$ python -q
>>> import numpy as np
>>> import numpy.linalg as la
>>> np.set_printoptions(suppress=True, linewidth=160)
>>> arr = np.array([[4, 0, 0, 0, 0, 0, 0, 0],
...     [-2, -2, 0, 0, 0, 0, 0, 0],
...     [-1, -4, 3, 0, 0, 0, 0, 0],
...     [-5, 4, 2, -3, 0, 0, 0, 0],
...     [-3, 3, -3, -5, -4, 0, 0, 0],
...     [3, 2, 1, -2, -2, -3, 0, 0],
...     [-1, 2, -5, -1, -3, -1, 1, 0],
...     [0, -4, 0, 2, 1, 1, -1, 4]])
>>> f = np.array([-3, -3, -1, 1, 0, 0, 1, 3])
>>> A2 = arr + np.outer(f, np.eye(8)[7])
>>> A2
array([[ 4.,  0.,  0.,  0.,  0.,  0.,  0., -3.],
       [-2., -2.,  0.,  0.,  0.,  0.,  0., -3.],
       [-1., -4.,  3.,  0.,  0.,  0.,  0., -1.],
       [-5.,  4.,  2., -3.,  0.,  0.,  0.,  1.],
       [-3.,  3., -3., -5., -4.,  0.,  0.,  0.],
       [ 3.,  2.,  1., -2., -2., -3.,  0.,  0.],
       [-1.,  2., -5., -1., -3., -1.,  1.,  1.],
       [ 0., -4.,  0.,  2.,  1.,  1., -1.,  7.]])
>>> J = np.load("w.npy")
>>> J
array([[ 1,  1, -2,  2],
       [ 2, -1,  0, -1],
       [-1,  1,  2,  0],
       [ 2,  1, -2, -2],
       [-5,  4, -2,  5]])
>>> P = J @ la.solve(J.T @ J, J.T)
>>> np.allclose(P @ P, P)
True
>>> np.round(np.diag(P), 2)
array([0.91, 0.18, 1.  , 1.  , 0.91])
>>> np.round(P @ J[:, 3], 2) + 0
array([ 2., -1.,  0., -2.,  5.])
>>> la.matrix_rank(np.eye(5) - P)
np.int64(1)
>>> np.round((np.eye(5) - P) @ J, 2) + 0
array([[0., 0., 0., 0.],
       [0., 0., 0., 0.],
       [0., 0., 0., 0.],
       [0., 0., 0., 0.],
       [0., 0., 0., 0.]])
